% ipython --no-banner

In [1]: import numpy as np

In [2]: import numpy.linalg as la

In [3]: np.set_printoptions(precision=2, suppress=True, linewidth=140, floatmode="fixed")

In [4]: A2 = np.array([[3, 2, 0, 1, 2, 1, 2, 3, 2, 3], [2, 0, 0, 1, 0, 3, 2, 1, 2, 1]])

In [5]: mat = np.block([[np.zeros((2, 2)), A2], [A2.T, np.zeros((10, 10))]])

In [6]: mat
Out[6]: 
array([[0.00, 0.00, 3.00, 2.00, 0.00, 1.00, 2.00, 1.00, 2.00, 3.00, 2.00, 3.00],
       [0.00, 0.00, 2.00, 0.00, 0.00, 1.00, 0.00, 3.00, 2.00, 1.00, 2.00, 1.00],
       [3.00, 2.00, 0.00, 0.00, 0.00, 0.00, 0.00, 0.00, 0.00, 0.00, 0.00, 0.00],
       [2.00, 0.00, 0.00, 0.00, 0.00, 0.00, 0.00, 0.00, 0.00, 0.00, 0.00, 0.00],
       [0.00, 0.00, 0.00, 0.00, 0.00, 0.00, 0.00, 0.00, 0.00, 0.00, 0.00, 0.00],
       [1.00, 1.00, 0.00, 0.00, 0.00, 0.00, 0.00, 0.00, 0.00, 0.00, 0.00, 0.00],
       [2.00, 0.00, 0.00, 0.00, 0.00, 0.00, 0.00, 0.00, 0.00, 0.00, 0.00, 0.00],
       [1.00, 3.00, 0.00, 0.00, 0.00, 0.00, 0.00, 0.00, 0.00, 0.00, 0.00, 0.00],
       [2.00, 2.00, 0.00, 0.00, 0.00, 0.00, 0.00, 0.00, 0.00, 0.00, 0.00, 0.00],
       [3.00, 1.00, 0.00, 0.00, 0.00, 0.00, 0.00, 0.00, 0.00, 0.00, 0.00, 0.00],
       [2.00, 2.00, 0.00, 0.00, 0.00, 0.00, 0.00, 0.00, 0.00, 0.00, 0.00, 0.00],
       [3.00, 1.00, 0.00, 0.00, 0.00, 0.00, 0.00, 0.00, 0.00, 0.00, 0.00, 0.00]])

In [7]: rng = np.random.default_rng(38)

In [8]: idx = rng.permutation(12)

In [9]: idx
Out[9]: array([ 1,  0,  8,  7,  5,  2, 10,  6, 11,  3,  4,  9])

In [10]: A2 = mat[idx][:, idx]

In [11]: A2
Out[11]: 
array([[0.00, 0.00, 2.00, 3.00, 1.00, 2.00, 2.00, 0.00, 1.00, 0.00, 0.00, 1.00],
       [0.00, 0.00, 2.00, 1.00, 1.00, 3.00, 2.00, 2.00, 3.00, 2.00, 0.00, 3.00],
       [2.00, 2.00, 0.00, 0.00, 0.00, 0.00, 0.00, 0.00, 0.00, 0.00, 0.00, 0.00],
       [3.00, 1.00, 0.00, 0.00, 0.00, 0.00, 0.00, 0.00, 0.00, 0.00, 0.00, 0.00],
       [1.00, 1.00, 0.00, 0.00, 0.00, 0.00, 0.00, 0.00, 0.00, 0.00, 0.00, 0.00],
       [2.00, 3.00, 0.00, 0.00, 0.00, 0.00, 0.00, 0.00, 0.00, 0.00, 0.00, 0.00],
       [2.00, 2.00, 0.00, 0.00, 0.00, 0.00, 0.00, 0.00, 0.00, 0.00, 0.00, 0.00],
       [0.00, 2.00, 0.00, 0.00, 0.00, 0.00, 0.00, 0.00, 0.00, 0.00, 0.00, 0.00],
       [1.00, 3.00, 0.00, 0.00, 0.00, 0.00, 0.00, 0.00, 0.00, 0.00, 0.00, 0.00],
       [0.00, 2.00, 0.00, 0.00, 0.00, 0.00, 0.00, 0.00, 0.00, 0.00, 0.00, 0.00],
       [0.00, 0.00, 0.00, 0.00, 0.00, 0.00, 0.00, 0.00, 0.00, 0.00, 0.00, 0.00],
       [1.00, 3.00, 0.00, 0.00, 0.00, 0.00, 0.00, 0.00, 0.00, 0.00, 0.00, 0.00]])

In [12]: np.round(np.sort(np.abs(la.eigvals(A2))), 2) + 0
Out[12]: array([0.00, 0.00, 0.00, 0.00, 0.00, 0.00, 0.00, 0.00, 2.88, 2.88, 7.79, 7.79])

In [13]: round(la.det(A2), 2), round(la.det(mat[idx]), 2)
Out[13]: (np.float64(0.0), np.float64(0.0))

In [14]: np.unique(mat.round(6), axis=0).shape
Out[14]: (9, 12)

In [15]: print(np.round(np.trace(la.pinv(mat) @ mat), 2))
4.0

In [16]: Uu, sigma, vt = la.svd(mat)

In [17]: V = vt[:(sigma > 1e-8).sum()]

In [18]: vec = mat[1] + -2 * mat[8] + rng.integers(2) * np.eye(12)[2]

In [19]: print(vec)
[-4.00 -4.00  3.00  0.00  0.00  1.00  0.00  3.00  2.00  1.00  2.00  1.00]

In [20]: np.allclose(V.T @ V @ vec, vec)
Out[20]: False

In [21]: np.diag(V.T @ V)
Out[21]: array([1.00, 1.00, 0.21, 0.19, 0.00, 0.04, 0.19, 0.57, 0.17, 0.23, 0.17, 0.23])

In [22]: la.matrix_rank(np.vstack([mat, vec]))
Out[22]: np.int64(5)

In [23]: r = la.matrix_rank(mat)

In [24]: print(r)
4

In [25]: ns = la.svd(mat)[2][r:].T

In [26]: [int(la.matrix_rank(mat[:i])) for i in range(1, len(mat) + 1)]
Out[26]: [1, 2, 3, 4, 4, 4, 4, 4, 4, 4, 4, 4]

In [27]: ns.shape
Out[27]: (12, 8)

In [28]: np.allclose(mat @ ns, 0)
Out[28]: True

In [29]: arr = np.loadtxt("x.csv", delimiter=",")

In [30]: arr
Out[30]: 
array([[ 10.68,  -4.71,   5.92, -10.59,   0.60,  -4.16,   8.86,   0.91,  -3.62],
       [ -1.53, -10.88,  -2.26,   0.76,  -2.53,  -4.99,  -0.78,  20.07,  10.08],
       [  3.91, -12.61,  11.60, -11.50,   7.86,  -4.93,   5.76,  -6.74,  -8.60],
       [  6.65,  20.01,  -0.82,   1.23,  -8.43,  -2.06,  -0.17,   8.28,   7.57],
       [ 12.13,   0.58,   3.67, -12.37,   9.78,  10.92,   8.50,  -9.72, -12.32],
       [  1.46,  13.91,   7.84,   4.31,  -4.19,   0.75,   1.54,  18.70,   4.74],
       [ -9.03,  -4.88,   5.16,   0.76,  11.24,   8.15,  -3.27, -21.30, -10.93],
       [-18.80, -11.43,  14.58,  14.81,   0.92,  -8.80,  -5.98,  30.30,  13.36],
       [-12.86,  10.45,  -8.55,  -0.02,   2.91,   3.99,  -9.69, -26.71, -13.81],
       [  3.53,   6.62,  -4.11,  -7.45,  -0.84,  -1.67,   3.14,   1.85,  -0.26],
       [  9.94,  13.21,  -0.23, -14.14,   0.95,  -0.45,   2.25, -32.14, -15.35],
       [ 10.80,  10.83,   4.04,   3.22, -10.59,   5.46,   7.15,  24.49,   7.20],
       [ -4.98,  -2.29,   3.05,   7.66,   0.70,   7.17,   3.81,  24.74,   9.46],
       [ -4.00, -14.89,   9.13,  -1.45,   0.44,  -2.29,  -1.10,  -0.99,  -3.59],
       [  3.79,  13.31,  -2.66,  -2.24,   2.68,   7.25,   4.21,  -2.97,   0.22],
       [-14.73,   0.51,  -5.87,   6.08,   5.92,   3.54,  -8.70, -22.52, -14.90],
       [ -1.04,   9.63,  -2.32,   6.69,  -7.97,  -3.26,  -5.12,  -2.16,   1.29],
       [  1.69,   6.77,   0.83,   8.63,  -3.06,  -5.42,  -3.00,   8.01,   9.39]])

In [31]: Ac = (arr - arr.mean(axis=0)) / arr.std(axis=0)

In [32]: Ac.std(axis=0)
Out[32]: array([1.00, 1.00, 1.00, 1.00, 1.00, 1.00, 1.00, 1.00, 1.00])

In [33]: beta = la.lstsq(np.delete(Ac, 5, axis=1), Ac[:, 5])[0]

In [34]: beta
Out[34]: array([-0.10,  0.35, -0.46,  1.16,  0.50,  1.14,  0.36, -1.09])

In [35]: np.abs(beta).argmax()
Out[35]: np.int64(3)

In [36]: round(float(1 - np.var(Ac[:, 5] - np.delete(Ac, 5, axis=1) @ beta)), 2)
Out[36]: 0.78
